$ python3 -q
>>> import numpy as np
>>> import numpy.linalg as la
>>> np.set_printoptions(suppress=True, linewidth=140)
>>> mat = 3 * np.eye(7) + np.ones((7, 7))
>>> print(mat)
[[4. 1. 1. 1. 1. 1. 1.]
 [1. 4. 1. 1. 1. 1. 1.]
 [1. 1. 4. 1. 1. 1. 1.]
 [1. 1. 1. 4. 1. 1. 1.]
 [1. 1. 1. 1. 4. 1. 1.]
 [1. 1. 1. 1. 1. 4. 1.]
 [1. 1. 1. 1. 1. 1. 4.]]
>>> r0, r1 = mat[1], mat[4]
>>> print(r0 @ r1)
13.0
>>> print(r0 @ r0)
22.0
>>> p = (r0 @ r1) / (r0 @ r0) * r0
>>> print(la.matrix_rank(np.outer(r0, r1)))
1
>>> print(np.round(r1 - p, 1))
[ 0.4 -1.4  0.4  0.4  3.4  0.4  0.4]
>>> W0 = np.loadtxt("x.csv", delimiter=",")
>>> print(W0)
[[ 4. -1.  0.  0.]
 [-1.  4.  0.  0.]
 [ 0.  0.  3.  0.]
 [ 0.  0.  0.  3.]]
>>> vals, evecs = la.eigh(W0)
>>> print(np.abs(evecs[:, -1]).round(6).argmax())
0
>>> print(np.round(la.eigvalsh(W0 + 5 * np.eye(4)), 1))
[ 8.  8.  8. 10.]
>>> print(np.round(evecs @ np.diag(vals) @ evecs.T, 1))
[[ 4. -1.  0.  0.]
 [-1.  4.  0.  0.]
 [ 0.  0.  3.  0.]
 [ 0.  0.  0.  3.]]
>>> print(np.round(evecs.T @ W0 @ evecs, 1) + 0)
[[3. 0. 0. 0.]
 [0. 3. 0. 0.]
 [0. 0. 3. 0.]
 [0. 0. 0. 5.]]
>>> print(np.round(np.abs(evecs[:, -1]), 1))
[0.7 0.7 0.  0. ]
>>> print(vals.sum(), np.trace(W0))
14.0 14.0
>>> print(np.round(evecs.T @ evecs, 1) + 0)
[[1. 0. 0. 0.]
 [0. 1. 0. 0.]
 [0. 0. 1. 0.]
 [0. 0. 0. 1.]]
>>> K = np.loadtxt("sample15.csv", delimiter=",")
>>> print(K)
[[ 1.  0.  0.  0.  0.  0.  0.  0.  0.]
 [ 0.  1.  0.  0.  0.  0.  0.  0.  0.]
 [-1. -1.  1.  0.  0.  0.  0.  0.  0.]
 [-2. -1. -2.  1.  0.  0.  0.  0.  0.]
 [-2.  0. -2. -2.  1.  0.  0.  0.  0.]
 [ 2. -2. -2.  0.  1.  1.  0.  0.  0.]
 [-2.  2. -2.  0. -1.  1.  1.  0.  0.]
 [-1. -2. -2.  0. -2. -1.  2.  1.  0.]
 [-1. -1. -1. -2. -2.  2. -2. -1.  1.]]
>>> cov = K.T @ K
>>> print(np.round(la.eigvalsh(cov)[::-1], 1) + 0)
[36.6 19.3 18.9 10.3  7.   4.1  0.8  0.   0. ]
>>> left, sigma, VT = la.svd(K)
>>> print(sigma.round(1) + 0)
[6.  4.4 4.3 3.2 2.6 2.  0.9 0.1 0. ]
>>> M2 = left[:, :7] @ np.diag(sigma[:7]) @ VT[:7]
>>> print(M2.round(1) + 0)
[[ 1.  0.  0.  0.  0.  0.  0.  0.  0.]
 [ 0.  1.  0.  0.  0.  0.  0.  0.  0.]
 [-1. -1.  1.  0.  0.  0.  0.  0.  0.]
 [-2. -1. -2.  1.  0.  0.  0.  0.  0.]
 [-2.  0. -2. -2.  1.  0.  0.  0.  0.]
 [ 2. -2. -2.  0.  1.  1.  0.  0.  0.]
 [-2.  2. -2.  0. -1.  1.  1.  0.  0.]
 [-1. -2. -2.  0. -2. -1.  2.  1.  0.]
 [-1. -1. -1. -2. -2.  2. -2. -1.  1.]]
>>> print(round(float(la.norm(K - M2, 2)), 1), np.round(sigma[7], 1))
0.1 0.1
>>> print(np.round(la.norm(K - M2) / la.norm(K), 1))
0.0
>>> print(la.matrix_rank(K, rtol=0.05))
7
>>> arr = np.loadtxt("run11.csv", delimiter=",")
>>> print(arr)
[[ 1.  0.  0.  0.  0.  0.  0.  0.  0.]
 [ 0.  0.  1.  0.  0.  0.  0.  1.  0.]
 [ 0.  0.  0.  2.  0.  0.  0.  0.  0.]
 [ 0.  2.  0.  0.  0. -1.  0.  0. -2.]
 [ 0.  1.  2.  0.  0.  0.  2.  0.  0.]]
>>> print(arr.mean(axis=0))
[ 0.2  0.6  0.6  0.4  0.  -0.2  0.4  0.2 -0.4]
>>> print(np.abs(arr).max())
2.0
>>> print(np.unravel_index(np.abs(arr).argmax(), arr.shape))
(np.int64(2), np.int64(3))
>>> print(np.round(la.svd(arr, compute_uv=False), 1))
[3.4 2.7 2.  1.2 1. ]
>>> M = np.loadtxt("test16.csv", delimiter=",")
>>> print(M)
[[ 18. -24.  30. -30. -30. -12.  30. -18. -24.]
 [ 18. -24.  30. -30. -30. -12.  30. -18. -24.]
 [ 21. -28.  35. -35. -35. -14.  35. -21. -28.]
 [ 15. -20.  25. -25. -25. -10.  25. -15. -20.]
 [  0.   0.   0.   0.   0.   0.   0.   0.   0.]]
>>> left, sigma, VT = la.svd(M)
>>> evecs = VT[:(sigma > 1e-8).sum()]
>>> rng = np.random.default_rng(51)
>>> vec = M[3] + -1 * M[4] + rng.integers(2) * np.eye(9)[1]
>>> print(vec)
[ 15. -20.  25. -25. -25. -10.  25. -15. -20.]
>>> print(np.round(np.diag(evecs.T @ evecs), 1) + 0)
[0.1 0.1 0.2 0.2 0.2 0.  0.2 0.1 0.1]
>>> print(la.matrix_rank(np.vstack([M, vec])))
1
>>> vec = np.array([3, -2, 3, -2, 3, 0, 2, -3, 0])
>>> h1 = np.maximum(M @ vec, 0)
>>> print(M.T @ h1)
[ 20148. -26864.  33580. -33580. -33580. -13432.  33580. -20148. -26864.]
>>> print(M * (h1 > 1e-9)[:, None])
[[ 18. -24.  30. -30. -30. -12.  30. -18. -24.]
 [ 18. -24.  30. -30. -30. -12.  30. -18. -24.]
 [ 21. -28.  35. -35. -35. -14.  35. -21. -28.]
 [ 15. -20.  25. -25. -25. -10.  25. -15. -20.]
 [  0.   0.   0.   0.   0.   0.   0.   0.   0.]]
>>> print(np.maximum(M @ (3 * vec), 0))
[828. 828. 966. 690.   0.]
>>> print(np.flatnonzero(h1 > 1e-9))
[0 1 2 3]
>>> print(h1)
[276. 276. 322. 230.   0.]
